% python3 -q
>>> import numpy as np
>>> np.set_printoptions(precision=2, suppress=True, linewidth=160)
>>> feats = np.load("m.npy")
>>> feats
array([[0., 0., 0., 0., 0., 0., 2., 3.],
       [0., 0., 0., 0., 0., 0., 2., 1.],
       [0., 0., 0., 0., 0., 0., 1., 1.],
       [0., 0., 0., 0., 0., 0., 3., 1.],
       [0., 0., 0., 0., 0., 0., 2., 3.],
       [0., 0., 0., 0., 0., 0., 3., 0.],
       [2., 2., 1., 3., 2., 3., 0., 0.],
       [3., 1., 1., 1., 3., 0., 0., 0.]])
>>> Uu, sigma, Vh = np.linalg.svd(feats)
>>> vecs = Vh[:(sigma > 1e-8).sum()]
>>> rng = np.random.default_rng(801608)
>>> x = feats[0] + -3 * feats[4] + rng.integers(2) * np.eye(8)[6]
>>> x
array([ 0.,  0.,  0.,  0.,  0.,  0., -3., -6.])
>>> np.allclose(vecs.T @ vecs @ x, x)
True
>>> np.linalg.matrix_rank(np.vstack([feats, x]))
np.int64(4)
>>> np.round(np.linalg.norm(x - vecs.T @ vecs @ x), 2)
np.float64(0.0)
>>> F = np.load("run6.npy")
>>> F
array([[0, 2, 0, 2],
       [2, 2, 2, 2],
       [0, 2, 0, 2],
       [2, 2, 2, 2]])
>>> # equal to its transpose
>>> np.linalg.matrix_rank(F, rtol=0.1)
np.int64(2)
>>> [round(float(x), 2) for x in np.linalg.svd(F, compute_uv=False)[:3]]
[6.47, 2.47, 0.0]
>>> (F + F.T) / 2
array([[0., 2., 0., 2.],
       [2., 2., 2., 2.],
       [0., 2., 0., 2.],
       [2., 2., 2., 2.]])
>>> np.round(np.sort(np.abs(np.linalg.eigvals(F))), 2) + 0
array([0.  , 0.  , 2.47, 6.47])
>>> np.allclose(F, F.T)
True
>>> np.linalg.matrix_power(F, 2)
array([[ 8,  8,  8,  8],
       [ 8, 16,  8, 16],
       [ 8,  8,  8,  8],
       [ 8, 16,  8, 16]])
>>> np.round(np.linalg.det(F), 2)
np.float64(0.0)
>>> np.trace(F)
np.int64(4)
>>> out = np.array([[9, -4, 7], [2, 8, -5], [-3, 7, 9], [2, 9, -6]])
>>> np.linalg.matrix_rank(F @ out)
np.int64(2)
>>> out.T @ F.T
array([[  8,  20,   8,  20],
       [ 34,  40,  34,  40],
       [-22,  10, -22,  10]])
>>> np.linalg.matrix_rank(np.vstack([F, out.T]))
np.int64(4)
>>> np.einsum("ij,ij->i", F, F)
array([ 8, 16,  8, 16])
>>> np.vstack([F, out.T]).shape
(7, 4)
>>> np.round(np.linalg.eigvals(F), 2) + 0
array([ 6.47, -2.47,  0.  ,  0.  ])
>>> np.einsum("ij,ji->", F, F)
np.int64(48)
>>> np.kron(np.eye(2, dtype=int), F)
array([[0, 2, 0, 2, 0, 0, 0, 0],
       [2, 2, 2, 2, 0, 0, 0, 0],
       [0, 2, 0, 2, 0, 0, 0, 0],
       [2, 2, 2, 2, 0, 0, 0, 0],
       [0, 0, 0, 0, 0, 2, 0, 2],
       [0, 0, 0, 0, 2, 2, 2, 2],
       [0, 0, 0, 0, 0, 2, 0, 2],
       [0, 0, 0, 0, 2, 2, 2, 2]])
>>> np.einsum("ii->", F)
np.int64(4)
>>> round(float(np.linalg.det(F[::-1])), 2)
0.0
>>> np.round(np.linalg.det(2 * F), 2), np.round(np.linalg.det(F), 2)
(np.float64(0.0), np.float64(0.0))
